$ python3 -q
>>> import numpy as np
>>> import numpy.linalg as la
>>> np.set_printoptions(suppress=True, linewidth=160)
>>> def tidy(a):
...     return np.round(a, 2) + 0
... 
>>> W0 = np.load("run8.npy")
>>> W0
array([[0, 6, 0, 0],
       [0, 0, 0, 6],
       [0, 0, 0, 0],
       [0, 0, 5, 0]])
>>> la.lstsq(W0[:-1].T, W0[-1])[2]
np.int32(2)
>>> tidy(W0 @ la.pinv(W0) @ W0)
array([[0., 6., 0., 0.],
       [0., 0., 0., 6.],
       [0., 0., 0., 0.],
       [0., 0., 5., 0.]])
>>> np.allclose(W0[:-1].T @ la.lstsq(W0[:-1].T, W0[-1])[0], W0[-1])
False
>>> rank = la.matrix_rank(W0)
>>> rank
np.int64(3)
>>> ns = la.svd(W0)[2][rank:].T
>>> [int(la.matrix_rank(W0[:i])) for i in range(1, len(W0) + 1)]
[1, 2, 2, 3]
>>> print([int(la.matrix_rank(W0[:, :j + 1])) for j in range(4)])
[0, 1, 2, 3]
>>> ns[:, 0] / ns[np.abs(ns[:, 0]).round(6).argmax(), 0]
array([ 1., -0., -0., -0.])
>>> la.cond(W0) > 100
np.True_
>>> np.argsort(-la.norm(W0, axis=0).round(6), kind="stable")[:3]
array([1, 3, 2])
>>> def softmax(z):
...     e = np.exp(z - z.max(axis=-1, keepdims=True))
...     return e / e.sum(axis=-1, keepdims=True)
... 
>>> softmax(10 * W0[2])
array([0.25, 0.25, 0.25, 0.25])
>>> softmax(W0[2] + 2)
array([0.25, 0.25, 0.25, 0.25])
>>> tidy(softmax(W0).sum(axis=1))
array([1., 1., 1., 1.])
>>> scores = W0 @ W0.T / np.sqrt(4)
>>> tidy(softmax(scores))
array([[1.  , 0.  , 0.  , 0.  ],
       [0.  , 1.  , 0.  , 0.  ],
       [0.25, 0.25, 0.25, 0.25],
       [0.  , 0.  , 0.  , 1.  ]])
>>> mat = np.array([[1, -1, 1], [1, 0, 0], [1, 1, 1], [1, 2, 4]])
>>> T = np.stack([mat, -1 * mat, mat[::-1]])
>>> la.matrix_rank(T.reshape(3, -1))
np.int64(2)
>>> T.sum(axis=0)
array([[ 1,  2,  4],
       [ 1,  1,  1],
       [ 1,  0,  0],
       [ 1, -1,  1]])
>>> q, vecs = la.qr(mat[:, :1])[0], la.qr(mat[:, 1:])[0]
>>> sv = la.svd(q.T @ vecs, compute_uv=False)
>>> tidy(la.norm(q @ q.T - vecs @ vecs.T, 2))
np.float64(1.0)
>>> tidy(np.degrees(np.arccos(sv.clip(0, 1))))
array([42.39])
>>> (sv > 0.9).sum()
np.int64(0)
>>> tidy(sv)
array([0.74])
>>> B = np.c_[mat[:, :1] @ np.array([[-1]]), np.array([-7, -5, 5, -7])]
>>> B
array([[-1, -7],
       [-1, -5],
       [-1,  5],
       [-1, -7]])
>>> tidy(la.norm(B - mat @ la.lstsq(mat, B)[0], axis=0))
array([0.  , 6.71])
>>> la.matrix_rank(np.c_[mat, B])
np.int64(4)
>>> print(B.sum(axis=1))
[-8 -6  4 -8]
>>> np.count_nonzero(B)
np.int64(8)
>>> B[4]
Traceback (most recent call last):
  File "<python-input-39>", line 1, in <module>
    B[4]
    ~^^^
IndexError: index 4 is out of bounds for axis 0 with size 4
>>> print(la.matrix_rank(B))
2
>>> np.diff(B, axis=0)
array([[  0,   2],
       [  0,  10],
       [  0, -12]])
>>> x0 = np.array([2, -3, 3])
>>> y = mat @ x0
>>> tidy(la.lstsq(mat, y)[0])
array([ 2., -3.,  3.])
>>> rng = np.random.default_rng(4)
>>> y = y + 0.05 * rng.normal(size=4)
>>> tidy(y)
array([7.97, 1.99, 2.08, 8.03])
>>> beta, *_ = la.lstsq(mat, y)
>>> tidy(beta)
array([ 2.02, -2.95,  2.98])
>>> tidy(la.norm(y - mat @ beta))
np.float64(0.05)
>>> print(tidy(mat.T @ (y - mat @ beta)))
[0. 0. 0.]
>>> arr = np.maximum(np.array([[2],
...     [5],
...     [-4],
...     [-1],
...     [-5],
...     [0],
...     [3],
...     [3],
...     [3],
...     [5],
...     [3],
...     [2],
...     [0],
...     [-4],
...     [-2],
...     [1],
...     [-3],
...     [2],
...     [3],
...     [4],
...     [0]]) @ np.array([[1, 0, 0]]) + np.array([-3, -3, 1]), 0)
>>> arr
array([[0, 0, 1],
       [2, 0, 1],
       [0, 0, 1],
       [0, 0, 1],
       [0, 0, 1],
       [0, 0, 1],
       [0, 0, 1],
       [0, 0, 1],
       [0, 0, 1],
       [2, 0, 1],
       [0, 0, 1],
       [0, 0, 1],
       [0, 0, 1],
       [0, 0, 1],
       [0, 0, 1],
       [0, 0, 1],
       [0, 0, 1],
       [0, 0, 1],
       [0, 0, 1],
       [1, 0, 1],
       [0, 0, 1]])
>>> # rank 2
>>> P = mat @ la.solve(mat.T @ mat, mat.T)
>>> print(la.matrix_rank(np.eye(4) - P))
1
>>> tidy((np.eye(4) - P) @ mat)
array([[0., 0., 0.],
       [0., 0., 0.],
       [0., 0., 0.],
       [0., 0., 0.]])
>>> np.allclose(P @ P, P)
True
>>> print(tidy(la.eigvalsh(P)))
[0. 1. 1. 1.]
